>>> import numpy as np
>>> np.set_printoptions(precision=2, suppress=True, linewidth=100, legacy="1.25")
>>> def rnd(a):
...     return np.round(a, 2) + 0
... 
>>> mat = np.array([[-1, 0, 1, 2],
...     [3, 4, 5, 6],
...     [7, 8, 9, 10],
...     [11, 12, 13, 14],
...     [15, 16, 17, 18],
...     [19, 20, 21, 22],
...     [23, 24, 25, 26]])
>>> rk = np.linalg.matrix_rank(mat)
>>> rk
2
>>> ns = np.linalg.svd(mat)[2][rk:].T
>>> rnd(mat @ ns)
array([[0., 0.],
       [0., 0.],
       [0., 0.],
       [0., 0.],
       [0., 0.],
       [0., 0.],
       [0., 0.]])
>>> [int(np.linalg.matrix_rank(mat[:i])) for i in range(1, len(mat) + 1)]
[1, 2, 2, 2, 2, 2, 2]
>>> rnd(ns @ ns.T)
array([[ 0.3, -0.4, -0.1,  0.2],
       [-0.4,  0.7, -0.2, -0.1],
       [-0.1, -0.2,  0.7, -0.4],
       [ 0.2, -0.1, -0.4,  0.3]])
>>> ns.shape
(4, 2)
>>> Uu, s, Vh = np.linalg.svd(mat)
>>> rnd(s)
array([78.69,  3.18,  0.  ,  0.  ])
>>> B = Uu[:, :2] @ np.diag(s[:2]) @ Vh[:2]
>>> np.linalg.matrix_rank(B)
2
>>> rnd(np.linalg.norm(mat - B, 2)), rnd(s[2])
(0.0, 0.0)
>>> rnd(B)
array([[-1.,  0.,  1.,  2.],
       [ 3.,  4.,  5.,  6.],
       [ 7.,  8.,  9., 10.],
       [11., 12., 13., 14.],
       [15., 16., 17., 18.],
       [19., 20., 21., 22.],
       [23., 24., 25., 26.]])
>>> Uu, s, Vh = np.linalg.svd(mat)
>>> V = Vh[:(s > 1e-8).sum()]
>>> rng = np.random.default_rng(375)
>>> x = mat[6] + 5 * mat[5] + rng.integers(2) * np.eye(4)[0]
>>> x
array([118., 124., 130., 136.])
>>> np.allclose(V.T @ V @ x, x)
True
>>> rnd(np.linalg.norm(x - V.T @ V @ x))
0.0
>>> np.linalg.matrix_rank(np.vstack([mat, x]))
2
>>> blk = np.stack([mat, 5 * mat, mat[::-1]])
>>> np.linalg.matrix_rank(blk.reshape(3, -1))
2
>>> (blk @ mat.T).shape
(3, 7, 7)
>>> blk.sum(axis=0)
array([[ 17,  24,  31,  38],
       [ 37,  44,  51,  58],
       [ 57,  64,  71,  78],
       [ 77,  84,  91,  98],
       [ 97, 104, 111, 118],
       [117, 124, 131, 138],
       [137, 144, 151, 158]])
>>> np.einsum("bij,cij->bc", blk, blk)
array([[  6202,  31010,   2618],
       [ 31010, 155050,  13090],
       [  2618,  13090,   6202]])
>>> B = mat + rng.integers(-2, 3, (7, 2)) @ rng.integers(-2, 3, (2, 4))
>>> B
array([[ 5,  2, -3, -4],
       [ 9,  6,  1,  0],
       [ 9,  6,  7,  8],
       [ 9, 10, 14, 16],
       [15, 20, 18, 18],
       [27, 20, 15, 14],
       [23, 20, 24, 26]])
>>> rnd(np.linalg.svd(B - mat, compute_uv=False))
array([19.09,  6.84,  0.  ,  0.  ])
>>> B = np.array([[3, -1, -1, -2],
...     [0, 0, -1, 3],
...     [3, -3, -3, -1],
...     [3, -2, 1, 1],
...     [-1, 0, 2, -3],
...     [-1, -1, 1, -1]])
>>> A = np.block([[np.zeros((6, 6)), B], [B.T, np.zeros((4, 4))]])
>>> A
array([[ 0.,  0.,  0.,  0.,  0.,  0.,  3., -1., -1., -2.],
       [ 0.,  0.,  0.,  0.,  0.,  0.,  0.,  0., -1.,  3.],
       [ 0.,  0.,  0.,  0.,  0.,  0.,  3., -3., -3., -1.],
       [ 0.,  0.,  0.,  0.,  0.,  0.,  3., -2.,  1.,  1.],
       [ 0.,  0.,  0.,  0.,  0.,  0., -1.,  0.,  2., -3.],
       [ 0.,  0.,  0.,  0.,  0.,  0., -1., -1.,  1., -1.],
       [ 3.,  0.,  3.,  3., -1., -1.,  0.,  0.,  0.,  0.],
       [-1.,  0., -3., -2.,  0., -1.,  0.,  0.,  0.,  0.],
       [-1., -1., -3.,  1.,  2.,  1.,  0.,  0.,  0.,  0.],
       [-2.,  3., -1.,  1., -3., -1.,  0.,  0.,  0.,  0.]])
>>> lab = rng.permutation(10)
>>> lab
array([5, 0, 7, 1, 9, 4, 6, 3, 2, 8])
>>> B = A[lab][:, lab]
>>> B
array([[ 0.,  0., -1.,  0., -1.,  0., -1.,  0.,  0.,  1.],
       [ 0.,  0., -1.,  0., -2.,  0.,  3.,  0.,  0., -1.],
       [-1., -1.,  0.,  0.,  0.,  0.,  0., -2., -3.,  0.],
       [ 0.,  0.,  0.,  0.,  3.,  0.,  0.,  0.,  0., -1.],
       [-1., -2.,  0.,  3.,  0., -3.,  0.,  1., -1.,  0.],
       [ 0.,  0.,  0.,  0., -3.,  0., -1.,  0.,  0.,  2.],
       [-1.,  3.,  0.,  0.,  0., -1.,  0.,  3.,  3.,  0.],
       [ 0.,  0., -2.,  0.,  1.,  0.,  3.,  0.,  0.,  1.],
       [ 0.,  0., -3.,  0., -1.,  0.,  3.,  0.,  0., -3.],
       [ 1., -1.,  0., -1.,  0.,  2.,  0.,  1., -3.,  0.]])
>>> rnd(np.sort(np.abs(np.linalg.eigvals(B))))
array([0.  , 0.  , 1.84, 1.84, 2.97, 2.97, 5.18, 5.18, 6.85, 6.85])
>>> np.diag(B)
array([0., 0., 0., 0., 0., 0., 0., 0., 0., 0.])
>>> rnd(np.linalg.det(B)), rnd(np.linalg.det(A[lab]))
(0.0, 0.0)
